% python3 -q
>>> import numpy as np
>>> np.set_printoptions(precision=3, suppress=True, linewidth=120, floatmode="fixed")
>>> arr = np.load("layer13.npy")
>>> print(arr)
[[2.000 3.000 0.000]
 [3.000 1.000 3.000]
 [0.000 3.000 0.000]]
>>> # symmetric
>>> w, evecs = np.linalg.eig(arr)
>>> print(np.round(np.prod(w), 3))
-18.0
>>> print(np.sort(np.linalg.eigvals(arr @ arr)))
[ 1.000 11.282 28.718]
>>> print(np.round(arr @ evecs[:, 0] - w[0] * evecs[:, 0], 3) + 0)
[0.000 0.000 0.000]
>>> x = np.array([1, 2, 0])
>>> target = arr @ x
>>> print(target)
[8.000 5.000 6.000]
>>> print(np.linalg.solve(arr, arr[:, 2]))
[0.000 0.000 1.000]
>>> print(np.round(np.linalg.solve(arr, target), 3) + 0)
[1.000 2.000 0.000]
>>> print(np.round(np.linalg.solve(arr, -3 * target), 3) + 0)
[-3.000 -6.000  0.000]
>>> print(np.round(np.linalg.solve(arr.T, arr[1]), 3) + 0)
[0.000 1.000 0.000]
>>> u = np.array([-1, 1, 0])
>>> Y = arr + np.outer(u, np.eye(3)[1])
>>> print(np.linalg.matrix_rank(np.linalg.inv(Y) - np.linalg.inv(arr), tol=1e-8))
1
>>> F = np.load("block18.npy")
>>> print(F)
[[ 2.150 -0.620 -0.380  0.790]
 [ 0.270  0.130 -0.940 -0.570]
 [ 2.730 -0.280 -2.660 -0.630]
 [ 2.130 -0.660 -0.180  0.930]
 [-4.130  0.760  2.580 -0.130]
 [-1.870  0.360  1.100 -0.110]
 [ 2.740 -0.670 -1.000  0.620]
 [-3.920  0.770  2.240 -0.280]
 [ 2.340 -0.240 -2.280 -0.540]]
>>> print(np.abs(np.diag(np.linalg.qr(F)[1])) > 1e-9)
[ True  True False False]
>>> print(np.allclose(F[:-1].T @ np.linalg.lstsq(F[:-1].T, F[-1])[0], F[-1]))
True
>>> print(round(np.trace(np.linalg.pinv(F) @ F), 3))
2.0
>>> mat = np.load("arr.npy")
>>> print(mat)
[[1 0 1 0 4 4]
 [4 1 0 1 0 4]
 [4 4 1 0 1 0]
 [0 4 4 1 0 1]
 [1 0 4 4 1 0]
 [0 1 0 4 4 1]]
>>> print(mat @ (-1.0) ** np.arange(6))
[ 2.000 -2.000  2.000 -2.000  2.000 -2.000]
>>> print(mat @ np.ones(6))
[10.000 10.000 10.000 10.000 10.000 10.000]
>>> print(np.sort(np.abs(np.fft.fft(mat[0]))), np.sort(np.linalg.svd(mat, compute_uv=False)))
[ 2.000  3.606  3.606  6.083  6.083 10.000] [ 2.000  3.606  3.606  6.083  6.083 10.000]
>>> print(np.allclose(mat @ mat.T, mat.T @ mat))
True
>>> x = np.array([0, 0, 3, 2, 1, 0])
>>> target = mat @ x
>>> print(target)
[ 7  2  4 14 21 12]
>>> print(np.linalg.solve(mat, mat[:, 5]))
[0.000 0.000 0.000 0.000 0.000 1.000]
>>> print(np.linalg.solve(mat.T, mat[5]))
[ 0.000  0.000 -0.000  0.000  0.000  1.000]
>>> Y = np.array([[0, 0, 2], [2, 0, 0], [2, -2, -1], [-1, 1, 2], [1, 0, 0], [1, 2, 0]])
>>> print(np.einsum("ij,ij->i", mat, mat))
[34 34 34 34 34 34]
>>> print(np.linalg.matrix_rank(np.vstack([mat, Y.T])))
6
>>> print(np.einsum("ik,kj->ji", mat, Y))
[[10  5 11 16  5  3]
 [ 6  9 -2 -5 -4  6]
 [ 1 10  7 -2  6  8]]
>>> rng = np.random.default_rng(72226)
>>> z = rng.permutation(6)
>>> Y = mat[:, z] * rng.choice([-1, 1], 6)
>>> print(Y)
[[ 0  4 -1  1 -4  0]
 [ 1  4 -4  0  0  1]
 [ 4  0 -4  1 -1  0]
 [ 4  1  0  4  0  1]
 [ 0  0 -1  4 -1  4]
 [ 1  1  0  0 -4  4]]
>>> left, _, vt = np.linalg.svd(mat.T @ Y)
>>> print(np.round(left @ vt, 3) + 0)
[[ 0.000  0.000 -1.000  0.000  0.000  0.000]
 [ 1.000  0.000  0.000  0.000  0.000  0.000]
 [ 0.000  0.000  0.000  1.000  0.000  0.000]
 [ 0.000  0.000  0.000  0.000  0.000  1.000]
 [ 0.000  0.000  0.000  0.000 -1.000  0.000]
 [ 0.000  1.000  0.000  0.000  0.000  0.000]]
>>> print(np.allclose(Y, Y.T))
False
>>> print(np.trace(Y))
7
>>> np.linalg.determinant(Y)
Traceback (most recent call last):
  File "<python-input-47>", line 1, in <module>
    np.linalg.determinant(Y)
    ^^^^^^^^^^^^^^^^^^^^^
AttributeError: module 'numpy.linalg' has no attribute 'determinant'
>>> Y.inv()
Traceback (most recent call last):
  File "<python-input-48>", line 1, in <module>
    Y.inv()
    ^^^^^
AttributeError: 'numpy.ndarray' object has no attribute 'inv'
>>> print((Y - Y.T) / 2)
[[ 0.000  1.500 -2.500 -1.500 -2.000 -0.500]
 [-1.500  0.000 -2.000 -0.500  0.000  0.000]
 [ 2.500  2.000  0.000  0.500  0.000  0.000]
 [ 1.500  0.500 -0.500  0.000 -2.000  0.500]
 [ 2.000  0.000  0.000  2.000  0.000  4.000]
 [ 0.500  0.000  0.000 -0.500 -4.000  0.000]]
>>> M = np.load("test15.npy")
>>> print(M)
[[2.000 1.000 0.000 0.000 0.000 0.000]
 [0.000 2.000 1.000 0.000 0.000 0.000]
 [0.000 0.000 2.000 1.000 0.000 0.000]
 [0.000 0.000 0.000 2.000 1.000 0.000]
 [0.000 0.000 0.000 0.000 2.000 1.000]
 [0.000 0.000 0.000 0.000 0.000 2.000]]
>>> W1 = np.array([[-5, 4, 0, 3, 1, 0],
...     [4, 1, -3, 2, -5, 5],
...     [2, -3, 1, 4, 1, 3],
...     [3, 3, -1, 5, 3, -1],
...     [-2, 3, 0, -2, -1, -4],
...     [-2, 5, -3, 2, -1, 0]])
>>> c = np.array([3, -1, -1, 2, -3, -2])
>>> H = np.maximum(M @ W1 + c, 0)
>>> print(H)
[[ 0.000  8.000  0.000 10.000  0.000  3.000]
 [13.000  0.000  0.000 10.000  0.000 11.000]
 [10.000  0.000  0.000 15.000  2.000  3.000]
 [ 7.000  8.000  0.000 10.000  2.000  0.000]
 [ 0.000 10.000  0.000  0.000  0.000  0.000]
 [ 0.000  9.000  0.000  6.000  0.000  0.000]]
>>> print((H > 0).mean(axis=0))
[0.500 0.667 0.000 0.833 0.333 0.500]
>>> print((H > 0).astype(int))
[[0 1 0 1 0 1]
 [1 0 0 1 0 1]
 [1 0 0 1 1 1]
 [1 1 0 1 1 0]
 [0 1 0 0 0 0]
 [0 1 0 1 0 0]]
>>> C = np.array([[2, 0, -1],
...     [-3, 2, -1],
...     [2, -3, 0],
...     [3, -3, -3],
...     [-2, -3, -3],
...     [-3, -3, 0]])
>>> print(H @ C)
[[ -3.000 -23.000 -38.000]
 [ 23.000 -63.000 -43.000]
 [ 52.000 -60.000 -61.000]
 [ 16.000 -20.000 -51.000]
 [-30.000  20.000 -10.000]
 [ -9.000   0.000 -27.000]]
